$ python3 -q
>>> import numpy as np
>>> np.set_printoptions(suppress=True, linewidth=120)
>>> rd = lambda a: np.round(a, 3) + 0
>>> K = np.array([[1.8, 0.5, -2.3, -0.1],
...     [-1.0, -0.2, 0.2, 1.5],
...     [-1.3, -0.9, 0.0, 0.3],
...     [-0.6, 0.3, 0.8, 0.4]])
>>> rng = np.random.default_rng(133832)
>>> K[1] = K[3] + 0.02 * rng.normal(size=4)
>>> print(rd(K))
[[ 1.8    0.5   -2.3   -0.1  ]
 [-0.627  0.315  0.837  0.362]
 [-1.3   -0.9    0.     0.3  ]
 [-0.6    0.3    0.8    0.4  ]]
>>> M2 = K / np.sqrt((K ** 2).mean(axis=1, keepdims=True))
>>> print(rd(M2[0]))
[ 1.214  0.337 -1.552 -0.067]
>>> print(np.linalg.matrix_rank(K - K.mean(axis=1, keepdims=True)))
3
>>> left, sig, Vh = np.linalg.svd(K)
>>> print(np.argmax(sig[:-1] / (sig[1:] + 1e-6)) + 1)
3
>>> print(rd(sig))
[3.425 1.341 0.649 0.026]
>>> M2 = left[:, :3] @ np.diag(sig[:3]) @ Vh[:3]
>>> print(rd(np.abs(K - M2).max()))
0.012
>>> print(rd(np.trace(K)))
2.515
>>> print(rd(np.linalg.det(K)))
-0.077
>>> print(np.allclose(K @ K.T, K.T @ K))
False
>>> np.linalg.determinant(K)
Traceback (most recent call last):
  File "<python-input-18>", line 1, in <module>
    np.linalg.determinant(K)
    ^^^^^^^^^^^^^^^^^^^^^
AttributeError: module 'numpy.linalg' has no attribute 'determinant'
>>> print(np.allclose(K, K.T))
False
>>> proj = np.triu(np.array([[1, 0, 2, 0], [1, 3, 2, 2], [1, 0, 3, 3], [0, 0, 3, 3]]), 1) + np.eye(4)
>>> M2 = proj @ K @ np.linalg.inv(proj)
>>> print(rd(proj @ K - K @ proj))
[[-2.6   -1.8   -4.6    6.5  ]
 [-3.8   -1.2    2.223 -1.741]
 [-1.8    0.9    6.8    3.   ]
 [ 0.     0.     0.6   -3.   ]]
>>> M = np.array([[-2, -2, -2, -2, -2, -2, -2],
...     [-2, -4, -4, -4, -4, -4, -4],
...     [-2, -4, -6, -6, -6, -6, -6],
...     [-2, -4, -6, -8, -8, -8, -8],
...     [-2, -4, -6, -8, -10, -10, -10],
...     [-2, -4, -6, -8, -10, -12, -12],
...     [-2, -4, -6, -8, -10, -12, -14]])
>>> w, V = np.linalg.eigh(M)
>>> x = np.array([-3, 1, 2, -1, 3, 2, -3])
>>> print(rd(V * np.abs(w) @ V.T))
[[ 2.  2.  2.  2.  2.  2.  2.]
 [ 2.  4.  4.  4.  4.  4.  4.]
 [ 2.  4.  6.  6.  6.  6.  6.]
 [ 2.  4.  6.  8.  8.  8.  8.]
 [ 2.  4.  6.  8. 10. 10. 10.]
 [ 2.  4.  6.  8. 10. 12. 12.]
 [ 2.  4.  6.  8. 10. 12. 14.]]
>>> print(x @ M @ x)
-82
>>> print(rd(x @ M @ x / (x @ x)), rd(w[0]), rd(w[-1]))
-2.216 -45.762 -0.523
>>> M2 = M[0, 0] * M[1:] - np.outer(M[1:, 0], M[0])
>>> print(M2)
[[ 0  4  4  4  4  4  4]
 [ 0  4  8  8  8  8  8]
 [ 0  4  8 12 12 12 12]
 [ 0  4  8 12 16 16 16]
 [ 0  4  8 12 16 20 20]
 [ 0  4  8 12 16 20 24]]
>>> print(np.linalg.matrix_rank(M2), np.linalg.matrix_rank(M))
6 7
>>> w1 = np.array([[2, 1], [0, 0], [0, 1], [0, 1], [0, 1], [2, 2], [2, 1]])
>>> beta = np.array([3, 1])
>>> act = np.maximum(M2 @ w1 + beta, 0)
>>> print((act > 0).mean(axis=0))
[1. 1.]
>>> print(act)
[[ 19  25]
 [ 35  49]
 [ 51  69]
 [ 67  85]
 [ 83  97]
 [ 91 101]]
>>> print((act > 0).astype(int))
[[1 1]
 [1 1]
 [1 1]
 [1 1]
 [1 1]
 [1 1]]
>>> print(np.linalg.matrix_rank(act))
2
>>> basis = np.array([[3, 3], [3, 3]])
>>> print(act @ basis)
[[132 132]
 [252 252]
 [360 360]
 [456 456]
 [540 540]
 [576 576]]
>>> print(w1 @ basis)
[[ 9  9]
 [ 0  0]
 [ 3  3]
 [ 3  3]
 [ 3  3]
 [12 12]
 [ 9  9]]
